$ python3 -q
>>> import numpy as np
>>> np.set_printoptions(precision=3, suppress=True, linewidth=160)
>>> rd = lambda a: np.round(a, 3) + 0
>>> m1 = np.load("mat.npy")
>>> m1
array([[-6.09 ,  7.432,  5.969],
       [-3.379, 13.844,  3.114],
       [-2.788,  1.946,  6.898],
       [-1.259,  1.978,  0.871],
       [-2.247, -5.869,  2.03 ],
       [ 0.806,  4.318, -0.764],
       [-3.504,  2.881, -0.205],
       [ 1.15 , -3.455, -5.481],
       [-0.586, -1.58 , -5.106],
       [ 2.85 ,  0.956, -1.895],
       [ 3.992, -4.353,  4.859],
       [ 7.875, -9.525, -3.528],
       [-0.313,  6.103,  0.289],
       [ 3.989, -4.222,  0.502],
       [-2.036,  1.677, -1.327],
       [-7.136, 10.315,  0.716],
       [ 1.098,  2.97 , -2.974],
       [ 2.145, -6.039,  0.001],
       [ 0.772,  0.268, -0.684],
       [ 1.356,  2.194, -3.505],
       [ 1.796,  2.583,  6.898],
       [ 4.886, -0.862, -2.171],
       [-0.977, -6.436, -4.026],
       [-7.005, -4.19 ,  0.379]])
>>> dist = np.linalg.norm(m1[:, None] - m1[None], axis=-1)
>>> np.unravel_index(dist.round(6).argmax(), dist.shape)
(np.int64(1), np.int64(11))
>>> dist.mean(axis=1).argmax()
np.int64(1)
>>> np.flatnonzero(dist[6] < dist.mean() / 2)
array([ 3,  5,  6, 12, 14])
>>> rd(dist[:5, :5])
array([[ 0.   ,  7.524,  6.47 ,  8.892, 14.394],
       [ 7.524,  0.   , 12.499, 12.261, 19.775],
       [ 6.47 , 12.499,  0.   ,  6.218,  9.223],
       [ 8.892, 12.261,  6.218,  0.   ,  7.993],
       [14.394, 19.775,  9.223,  7.993,  0.   ]])
>>> G = np.cov(m1, rowvar=False)
>>> G.shape
(3, 3)
>>> rd(np.polyfit(m1[:, 0], m1[:, 2], 1))
array([-0.296, -0.021])
>>> rd(np.corrcoef(m1.T))
array([[ 1.   , -0.523, -0.312],
       [-0.523,  1.   ,  0.345],
       [-0.312,  0.345,  1.   ]])
>>> rd(G)
array([[ 13.876, -10.862,  -4.112],
       [-10.862,  31.082,   6.787],
       [ -4.112,   6.787,  12.478]])
>>> rd(np.corrcoef(m1[:, 0], m1[:, 2])[0, 1])
np.float64(-0.312)
>>> rd(np.median(m1, axis=0))
array([ 0.23 ,  1.316, -0.102])
>>> np.argwhere(np.triu(np.abs(np.corrcoef(m1.T)) > 0.8, 1))
array([], shape=(0, 2), dtype=int64)
>>> proj = m1 @ np.linalg.solve(m1.T @ m1, m1.T)
>>> rd(np.linalg.eigvalsh(proj))
array([0., 0., 0., 0., 0., 0., 0., 0., 0., 0., 0., 0., 0., 0., 0., 0., 0., 0., 0., 0., 0., 1., 1., 1.])
>>> rng = np.random.default_rng(5613)
>>> K = np.eye(6, dtype=int)[rng.permutation(6)]
>>> K
array([[0, 0, 0, 1, 0, 0],
       [0, 0, 0, 0, 0, 1],
       [1, 0, 0, 0, 0, 0],
       [0, 0, 1, 0, 0, 0],
       [0, 0, 0, 0, 1, 0],
       [0, 1, 0, 0, 0, 0]])
>>> vec = np.array([3, -2, 3, 3, -2, 2])
>>> y = K @ vec
>>> y
array([ 3,  2,  3,  3, -2, -2])
>>> rd(np.linalg.solve(K, y))
array([ 3., -2.,  3.,  3., -2.,  2.])
>>> rd(np.linalg.solve(K, 2 * y))
array([ 6., -4.,  6.,  6., -4.,  4.])
>>> K[:, 5] @ K[:, 3]
np.int64(0)
>>> rd(np.linalg.pinv(K))
array([[0., 0., 1., 0., 0., 0.],
       [0., 0., 0., 0., 0., 1.],
       [0., 0., 0., 1., 0., 0.],
       [1., 0., 0., 0., 0., 0.],
       [0., 0., 0., 0., 1., 0.],
       [0., 1., 0., 0., 0., 0.]])
>>> K.T @ K
array([[1, 0, 0, 0, 0, 0],
       [0, 1, 0, 0, 0, 0],
       [0, 0, 1, 0, 0, 0],
       [0, 0, 0, 1, 0, 0],
       [0, 0, 0, 0, 1, 0],
       [0, 0, 0, 0, 0, 1]])
>>> rd(np.linalg.svd(K, compute_uv=False))
array([1., 1., 1., 1., 1., 1.])
>>> rd(np.linalg.norm(K, axis=0))
array([1., 1., 1., 1., 1., 1.])
>>> (K + K.T) / 2
array([[0. , 0. , 0.5, 0.5, 0. , 0. ],
       [0. , 0. , 0. , 0. , 0. , 1. ],
       [0.5, 0. , 0. , 0.5, 0. , 0. ],
       [0.5, 0. , 0.5, 0. , 0. , 0. ],
       [0. , 0. , 0. , 0. , 1. , 0. ],
       [0. , 1. , 0. , 0. , 0. , 0. ]])
>>> K @ K
array([[0, 0, 1, 0, 0, 0],
       [0, 1, 0, 0, 0, 0],
       [0, 0, 0, 1, 0, 0],
       [1, 0, 0, 0, 0, 0],
       [0, 0, 0, 0, 1, 0],
       [0, 0, 0, 0, 0, 1]])
>>> rd(np.sort(np.abs(np.linalg.eigvals(K))))
array([1., 1., 1., 1., 1., 1.])
>>> rd(np.linalg.det(K))
np.float64(-1.0)
>>> np.allclose(K, K.T)
False
>>> G = K.T @ K
>>> (K @ K.T).shape
(6, 6)
>>> np.diag(G)
array([1, 1, 1, 1, 1, 1])
>>> rd(np.linalg.svd(K, compute_uv=False) ** 2)
array([1., 1., 1., 1., 1., 1.])
>>> np.allclose(G, G.T)
True
>>> np.trace(G), (K ** 2).sum()
(np.int64(6), np.int64(6))
>>> G
array([[1, 0, 0, 0, 0, 0],
       [0, 1, 0, 0, 0, 0],
       [0, 0, 1, 0, 0, 0],
       [0, 0, 0, 1, 0, 0],
       [0, 0, 0, 0, 1, 0],
       [0, 0, 0, 0, 0, 1]])
>>> np.linalg.matrix_rank(G)
np.int64(6)
>>> W0 = np.array([[0, 2, -3, 3, 3, -3, 1],
...     [0, 0, -2, -1, -2, -2, 3],
...     [0, 0, 0, 0, -1, 0, 2],
...     [0, 0, 0, 0, 0, 3, -2],
...     [0, 0, 0, 0, 0, 0, -1],
...     [0, 0, 0, 0, 0, 0, 0],
...     [0, 0, 0, 0, 0, 0, 0]])
>>> W0
array([[ 0,  2, -3,  3,  3, -3,  1],
       [ 0,  0, -2, -1, -2, -2,  3],
       [ 0,  0,  0,  0, -1,  0,  2],
       [ 0,  0,  0,  0,  0,  3, -2],
       [ 0,  0,  0,  0,  0,  0, -1],
       [ 0,  0,  0,  0,  0,  0,  0],
       [ 0,  0,  0,  0,  0,  0,  0]])
>>> rd(np.trace(np.linalg.pinv(W0) @ W0))
np.float64(5.0)
>>> np.unique(W0.round(6), axis=0).shape
(6, 7)
>>> rd(np.sort(np.linalg.eigvals(W0)))
array([0., 0., 0., 0., 0., 0., 0.])
>>> np.prod(np.diag(W0)), rd(np.linalg.det(W0))
(np.int64(0), np.float64(0.0))
>>> [int(np.linalg.matrix_rank(np.linalg.matrix_power(W0, p))) for p in range(1, 8)]
[5, 3, 2, 1, 0, 0, 0]
>>> left, s, Vt = np.linalg.svd(W0)
>>> rd(s)
array([7.006, 5.203, 1.948, 1.401, 0.303, 0.   , 0.   ])
>>> np.argmax(s[:-1] / (s[1:] + 1e-6)) + 1
np.int64(5)
>>> out = left[:, :5] @ np.diag(s[:5]) @ Vt[:5]
>>> rd(np.linalg.norm(W0 - out) / np.linalg.norm(W0))
np.float64(0.0)
>>> np.linalg.matrix_rank(out)
np.int64(5)
>>> np.linalg.matrix_rank(W0, rtol=0.05)
np.int64(4)
>>> rd(np.abs(W0 - out).max())
np.float64(0.0)
>>> rd(out)
array([[ 0.,  2., -3.,  3.,  3., -3.,  1.],
       [ 0.,  0., -2., -1., -2., -2.,  3.],
       [ 0.,  0.,  0.,  0., -1.,  0.,  2.],
       [ 0.,  0.,  0.,  0.,  0.,  3., -2.],
       [ 0.,  0.,  0.,  0.,  0.,  0., -1.],
       [ 0.,  0.,  0.,  0.,  0.,  0.,  0.],
       [ 0.,  0.,  0.,  0.,  0.,  0.,  0.]])
>>> data = np.loadtxt("dump.csv", delimiter=",")
>>> data
array([[ 1.1, -1.2, -1.5,  0.4,  2.2],
       [ 0.4,  1.3,  1.9,  0.1,  1.7],
       [ 0.6,  0. , -0.8, -1.4, -0.5],
       [-1.6, -0.2, -0.2, -1. ,  0.8],
       [-0.5, -2.6, -1.3,  0.7,  0. ],
       [-0.2,  1.7,  1.6, -0.7,  1.5],
       [-0.3,  0.3,  0. , -0.5,  0.5],
       [ 0.6,  0.4, -2.1,  1.9, -0.5],
       [-0.1,  0.8,  1.5, -0.1, -0.5],
       [ 2.7,  2.7, -2.7, -3.3,  4.8],
       [-3.1, -1.1,  0.3,  1.4,  1.9],
       [-0.9, -0.8, -1. ,  1.2,  0.8],
       [-1.8,  0. ,  2.2,  1.3,  0.7],
       [-2.5, -1.8, -0.7, -1.5, -0.2],
       [-1.3, -0.6,  0.5,  0.1, -0.3],
       [-1.3,  0. , -1.1, -1.6, -1. ],
       [-0.7,  1.4, -0.4,  0.8, -1.7],
       [ 1.2,  0.5, -0.2,  0.3, -0.8]])
>>> t3 = np.stack([data, -2 * data, data[::-1]])
>>> (t3 @ data.T).shape
(3, 18, 18)
>>> t3.shape
(3, 18, 5)
>>> rd(np.linalg.norm(t3, axis=(1, 2)))
array([13.138, 26.275, 13.138])
>>> rd(np.einsum("bij,cij->bc", t3, t3))
array([[ 172.6 , -345.2 ,   12.28],
       [-345.2 ,  690.4 ,  -24.56],
       [  12.28,  -24.56,  172.6 ]])
>>> np.linalg.matrix_rank(t3.reshape(3, -1))
np.int64(2)
